$ python3 -q
>>> import numpy as np
>>> np.set_printoptions(precision=1, suppress=True, linewidth=100, sign=" ")
>>> M = np.load("out15.npy")
>>> print(M)
[[ 3  3 -3  0 -1]
 [11 11  5  8  7]
 [ 7  7  1  4  3]]
>>> Uu, s, VT = np.linalg.svd(M)
>>> print(s.round(1) + 0)
[ 22.5   5.1   0. ]
>>> A2 = Uu[:, :2] @ np.diag(s[:2]) @ VT[:2]
>>> print(np.round(np.linalg.norm(M - A2, 2), 1), round(s[2], 1))
0.0 0.0
>>> print(np.round(np.abs(M - A2).max(), 1))
0.0
>>> print(round(float(np.linalg.norm(M - A2) / np.linalg.norm(M)), 1))
0.0
>>> try:
...     np.linalg.inv(M)
... except np.linalg.LinAlgError as e:
...     print(e)
... 
Last 2 dimensions of the array must be square
>>> print(round(float(np.trace(np.linalg.pinv(M) @ M)), 1))
2.0
>>> print(np.unique(M.round(6), axis=0).shape)
(3, 5)
>>> print(np.abs(np.diag(np.linalg.qr(M)[1])) > 1e-9)
[ True False  True]
>>> print(np.round(M @ np.linalg.pinv(M) @ M, 1) + 0)
[[ 3.  3. -3.  0. -1.]
 [11. 11.  5.  8.  7.]
 [ 7.  7.  1.  4.  3.]]
>>> A = np.load("sample14.npy")
>>> print(A)
[[ 1.   0.   0.   0. ]
 [ 0.   0.3  1.   0. ]
 [ 0.  -1.   0.3  0. ]
 [ 0.   0.   0.   1. ]]
>>> # 3 groups of indices that never mix
>>> rng = np.random.default_rng(82188)
>>> A2 = A + rng.integers(-2, 3, (4, 1)) @ rng.integers(-2, 3, (1, 4))
>>> print(A2)
[[ 1.   0.   0.   0. ]
 [ 1.   1.3  2.  -2. ]
 [-1.  -2.  -0.7  2. ]
 [ 1.   1.   1.  -1. ]]
>>> print(np.linalg.matrix_rank(A2 - A, tol=1e-8))
1
>>> print(np.abs(A2 - A).sum(axis=1))
[ 0.  5.  5.  5.]
>>> print(np.round(np.linalg.det(A[::-1]), 1))
1.0
>>> print(np.kron(np.eye(2, dtype=int), A))
[[ 1.   0.   0.   0.   0.   0.   0.   0. ]
 [ 0.   0.3  1.   0.   0.   0.   0.   0. ]
 [ 0.  -1.   0.3  0.   0.  -0.   0.   0. ]
 [ 0.   0.   0.   1.   0.   0.   0.   0. ]
 [ 0.   0.   0.   0.   1.   0.   0.   0. ]
 [ 0.   0.   0.   0.   0.   0.3  1.   0. ]
 [ 0.  -0.   0.   0.   0.  -1.   0.3  0. ]
 [ 0.   0.   0.   0.   0.   0.   0.   1. ]]
>>> print(np.linalg.eigvals(A))
[ 0.3+1.j  0.3-1.j  1. +0.j  1. +0.j]
>>> vec = np.array([2, 2, 1, 2])
>>> print(4 - np.linalg.matrix_rank(A - np.eye(4), tol=1e-8))
2
>>> print(np.linalg.inv(A))
[[ 1.   0.   0.   0. ]
 [-0.   0.3 -1.  -0. ]
 [ 0.   1.   0.3  0. ]
 [ 0.   0.   0.   1. ]]
>>> print([p for p in range(1, 25) if np.allclose(np.linalg.matrix_power(A, p), np.eye(4))])
[5, 10, 15, 20]
>>> print(round(float(np.linalg.norm(vec)), 1), np.round(np.linalg.norm(A @ vec), 1))
3.6 3.6
>>> print(np.abs(np.linalg.eigvals(A)))
[ 1.  1.  1.  1.]
>>> print(np.linalg.pinv(A))
[[ 1.   0.   0.   0. ]
 [ 0.   0.3 -1.   0. ]
 [ 0.   1.   0.3  0. ]
 [ 0.   0.   0.   1. ]]
>>> Uu, s, VT = np.linalg.svd(A, full_matrices=False)
>>> print((s > 1e-8).sum())
4
>>> print(Uu.shape, s.shape, VT.shape)
(4, 4) (4,) (4, 4)
>>> print(s)
[ 1.  1.  1.  1.]
>>> print(np.round(Uu.T @ Uu, 1) + 0)
[[ 1.  0.  0.  0.]
 [ 0.  1.  0.  0.]
 [ 0.  0.  1.  0.]
 [ 0.  0.  0.  1.]]
>>> print(np.cumsum(s ** 2) / np.sum(s ** 2))
[ 0.2  0.5  0.8  1. ]
>>> print(np.allclose(Uu * s @ VT, A))
True
>>> feats = np.load("block17.npy")
>>> print(feats)
[[ 35 -14   0  -7 -35]
 [  0   0   0   0   0]
 [ 45 -18   0  -9 -45]]
>>> # looks like rank 1
>>> th = np.radians(178)
>>> R = np.eye(5)
>>> R[0, 0] = R[1, 1] = np.cos(th)
>>> R[0, 1], R[1, 0] = -np.sin(th), np.sin(th)
>>> print(R.round(1) + 0)
[[-1.  0.  0.  0.  0.]
 [ 0. -1.  0.  0.  0.]
 [ 0.  0.  1.  0.  0.]
 [ 0.  0.  0.  1.  0.]
 [ 0.  0.  0.  0.  1.]]
>>> A2 = feats @ R.T
>>> print(np.allclose(feats @ feats.T, A2 @ A2.T))
True
>>> print(np.round(np.linalg.svd(feats, compute_uv=False), 1) + 0, np.round(np.linalg.svd(A2, compute_uv=False), 1) + 0)
[ 84.6   0.    0. ] [ 84.6   0.    0. ]
>>> print(np.allclose(np.linalg.norm(feats, axis=1), np.linalg.norm(A2, axis=1)))
True
>>> O = R.astype(float).copy()
>>> for j in range(5):
...     O[:, j] -= O[:, :j] @ (O[:, :j].T @ O[:, j])
...     O[:, j] /= np.linalg.norm(O[:, j])
... 
>>> print(O.round(1) + 0)
[[-1.  0.  0.  0.  0.]
 [ 0. -1.  0.  0.  0.]
 [ 0.  0.  1.  0.  0.]
 [ 0.  0.  0.  1.  0.]
 [ 0.  0.  0.  0.  1.]]
>>> print(np.round(O.T @ R, 1) + 0)
[[ 1.  0.  0.  0.  0.]
 [ 0.  1.  0.  0.  0.]
 [ 0.  0.  1.  0.  0.]
 [ 0.  0.  0.  1.  0.]
 [ 0.  0.  0.  0.  1.]]
>>> print(round(float(np.linalg.norm(M, 2) / np.linalg.norm(M)), 1))
1.0
>>> print(np.argsort(-np.linalg.norm(M, axis=0).round(6), kind="stable")[:3])
[ 0  1  3]
>>> print(np.linalg.cond(M) > 100)
True
>>> print([round(float(x), 1) for x in np.linalg.svd(M, compute_uv=False)[:3]])
[22.5, 5.1, 0.0]
>>> J = np.array([[9, 5, 0], [3, 19, -1], [-4, 4, 9]])
>>> A2 = J + rng.integers(-2, 3, (3, 1)) @ rng.integers(-2, 3, (1, 3))
>>> print(A2)
[[ 9  5  0]
 [ 3 19 -1]
 [-4  4  9]]
>>> print(A2 - J)
[[ 0  0  0]
 [ 0  0  0]
 [ 0  0  0]]
>>> print(np.linalg.matrix_rank(A2 - J, tol=1e-8))
0
>>> print(np.abs(A2 - J).sum(axis=1))
[ 0  0  0]
>>> vec = np.array([-3, 9, 4, 2])
>>> h1 = np.maximum(A @ vec, 0)
>>> print(np.maximum(A @ vec, 0) - np.maximum(-A @ vec, 0))
[-3.   6.6 -7.3  2. ]
>>> print(A * (h1 > 1e-9)[:, None])
[[ 0.   0.   0.   0. ]
 [ 0.   0.3  1.   0. ]
 [ 0.  -0.   0.   0. ]
 [ 0.   0.   0.   1. ]]
>>> data = np.load("dump.npy")
>>> print(data)
[[  6.   10.   13.4]
 [ -5.3  -3.9  -6. ]
 [-20.9 -25.6 -31.1]
 [  5.2  11.8  10.2]
 [ -1.6  -4.1   3.5]
 [  5.5   8.9  12.9]
 [ -5.8  -5.4  -6.2]
 [ -4.9  -4.2  -4.7]
 [ 17.1  34.3  25.2]
 [ -0.4   2.5   2.1]
 [ -4.4  -9.2   0. ]
 [ -6.6  -6.7  -7.4]
 [  4.4  12.    8. ]
 [  0.8   6.3   2.6]]
>>> vec = np.array([0, 3, 1])
>>> rhs = data @ vec
>>> c, lr = np.zeros(3), 1 / np.linalg.norm(data, 2) ** 2
>>> for i in range(20):
...     c -= lr * data.T @ (data @ c - rhs)
...     if i % 5 == 0: print(i, round(np.linalg.norm(data @ c - rhs), 1))
... 
0 19.4
5 17.0
10 15.0
15 13.2
>>> print(round(float(np.linalg.cond(data)), 1))
11.7
>>> z = data[:, 0] > np.median(data[:, 0])
>>> r0 = data[z].mean(axis=0) - data[~z].mean(axis=0)
>>> print(((data - data.mean(axis=0)) @ r0 > 0).astype(int))
[ 1  0  0  1  0  1  0  0  1  1  0  0  1  1]
>>> D = np.linalg.norm(data[:, None] - data[None], axis=-1)
>>> print(np.linalg.matrix_rank(D ** 2))
5
>>> print(D[7].round(6).argsort(kind="stable")[:4])
[  7   1   6  11]
>>> print(np.linalg.norm(data, axis=1))
[ 17.8   8.9  45.4  16.4   5.6  16.6  10.1   8.   45.9   3.3  10.2  12.   15.1   6.9]
>>> print(np.unravel_index(D.round(6).argmax(), D.shape))
(np.int64(2), np.int64(8))
>>> print(D[7])
[ 25.5   1.4  37.6  24.1   8.8  24.3   2.1   0.   53.5  10.6   6.9   4.1  22.6  14. ]
>>> print(np.flatnonzero(D[7] < D.mean() / 2))
[  1   4   6   7   9  10  11]
>>> K = np.load("mat.npy")
>>> print(K)
[[ 1.   0.   0. ]
 [ 0.5  0.5  0. ]
 [ 0.   0.   1. ]]
>>> # a transition matrix
>>> print(K @ K)
[[ 1.   0.   0. ]
 [ 0.8  0.2  0. ]
 [ 0.   0.   1. ]]
>>> print(np.sort(np.linalg.eigvals(K).real))
[ 0.5  1.   1. ]
>>> print(np.flatnonzero(np.linalg.matrix_power((K != 0) + (K.T != 0) + np.eye(3), 3)[0]))
[ 0  1]
>>> A2 = M / np.sqrt((M ** 2).mean(axis=1, keepdims=True))
>>> print(np.linalg.matrix_rank(M - M.mean(axis=1, keepdims=True)))
1
>>> th = np.radians(36)
>>> R = np.eye(3)
>>> R[2, 2] = R[1, 1] = np.cos(th)
>>> R[2, 1], R[1, 2] = -np.sin(th), np.sin(th)
>>> print(R)
[[ 1.   0.   0. ]
 [ 0.   0.8  0.6]
 [ 0.  -0.6  0.8]]
>>> A2 = K @ R.T
>>> print(np.linalg.svd(K, compute_uv=False), np.linalg.svd(A2, compute_uv=False))
[ 1.1  1.   0.4] [ 1.1  1.   0.4]
>>> print(np.round(np.linalg.det(R), 1), np.round(np.trace(R), 1))
1.0 2.6
>>> print(np.allclose(np.linalg.norm(K, axis=1), np.linalg.norm(A2, axis=1)))
True
>>> print(A2)
[[ 1.   0.   0. ]
 [ 0.5  0.4 -0.3]
 [ 0.   0.6  0.8]]
>>> z = rng.permutation(3)
>>> print(z)
[ 2  1  0]
>>> A2 = K[z][:, z]
>>> print(np.diag(A2))
[ 1.   0.5  1. ]
>>> print(np.sort(np.abs(np.linalg.eigvals(A2))))
[ 0.5  1.   1. ]
>>> print(A2)
[[ 1.   0.   0. ]
 [ 0.   0.5  0.5]
 [ 0.   0.   1. ]]
>>> print(np.trace(A2))
2.5
>>> vals, vecs = np.linalg.eig(K)
>>> print(vals)
[ 0.5  1.   1. ]
>>> print(np.prod(vals))
0.5
>>> print(np.sort(np.linalg.eigvals(K @ K)))
[ 0.2  1.   1. ]
>>> print(np.sort(np.linalg.eigvals(K.T)))
[ 0.5  1.   1. ]
>>> X = np.array([[2.0, 0.0, 0.0], [0.0, 3.0, 1.0], [0.0, 1.0, 3.0]])
>>> print(X)
[[ 2.  0.  0.]
 [ 0.  3.  1.]
 [ 0.  1.  3.]]
>>> vals, vecs = np.linalg.eig(X)
>>> print(np.sort(np.linalg.eigvals(X @ X)))
[  4.   4.  16.]
>>> print(X @ vecs[:, 0] - vals[0] * vecs[:, 0])
[ 0.  0.  0.]
>>> print(np.linalg.eigvals(X))
[ 4.  2.  2.]
>>> print(np.round(np.linalg.eigvals(X).sum().real, 1))
8.0
>>> arr = np.loadtxt("arr.csv", delimiter=",")
>>> print(arr)
[[ 1.2  9.7  4.8]
 [-0.3  6.6  5.6]
 [-0.1  8.1  5.4]
 [-0.2  8.4  7.3]
 [ 0.8 10.6  4.9]
 [ 1.6  7.8  6.7]
 [ 0.7  9.   4.6]
 [-0.9  8.1  7.5]
 [-0.6  8.6  6.7]
 [-0.9  9.4  6.8]
 [-1.8 10.1  6.6]
 [ 0.2  9.3  7.6]
 [-0.5  9.6  5.3]
 [ 1.2  7.6  6. ]
 [ 1.   9.3  5.2]
 [-0.5  8.8  5.4]
 [-0.8  8.3  3.9]
 [ 0.6  8.2  4.2]
 [-0.7  9.6  5.8]
 [ 1.3 10.   6.4]
 [-0.4  9.8  4.9]
 [ 0.7  9.8  5. ]
 [-1.   7.6  6. ]
 [-0.4  9.8  4.2]
 [-0.5  9.9  4.7]
 [ 0.1 10.4  6.4]]
>>> Xs = arr - arr.mean(axis=0)
>>> Uu, s, VT = np.linalg.svd(Xs, full_matrices=False)
>>> print(np.linalg.matrix_rank(Xs))
3
>>> print((np.sign(Uu[:, 0]) == np.sign(Uu[0, 0])).astype(int))
[ 1  0  0  0  1  0  1  0  0  0  0  0  1  0  1  1  1  1  1  1  1  1  0  1  1  1]
>>> print(s ** 2 / (s ** 2).sum())
[ 0.4  0.3  0.2]
>>> print(round((s ** 2).sum() ** 2 / (s ** 4).sum(), 1))
2.8
>>> print(s)
[ 5.6  4.8  4.2]
>>> vec = np.array([3, 3, 0])
>>> rhs = arr @ vec
>>> print(np.round(np.linalg.pinv(arr) @ arr, 1) + 0)
[[ 1.  0.  0.]
 [ 0.  1.  0.]
 [ 0.  0.  1.]]
>>> print(np.round(np.linalg.solve(arr.T @ arr, arr.T @ rhs), 1) + 0)
[ 3.  3.  0.]
>>> rhs = rhs + 0.1 * rng.normal(size=26)
>>> print(rhs)
[ 32.7  18.8  24.   24.6  34.2  28.3  29.2  21.7  24.   25.5  25.   28.3  27.1  26.5  30.8  25.1
  22.5  26.5  26.9  33.9  28.3  31.4  19.8  28.1  28.2  31.8]
>>> c, *_ = np.linalg.lstsq(arr, rhs)
>>> print(np.round(np.linalg.norm(rhs - arr @ c), 1))
0.5
>>> Xs = arr - arr.mean(axis=0)
>>> vecs = np.linalg.svd(Xs)[2][:1]
>>> A2 = Xs - Xs @ vecs.T @ vecs
>>> print((Xs @ vecs.T).std(axis=0))
[ 1.1]
>>> print(round(float(np.linalg.norm(A2) / np.linalg.norm(Xs)), 1))
0.8
>>> print(np.diag(vecs.T @ vecs))
[ 0.1  0.3  0.7]
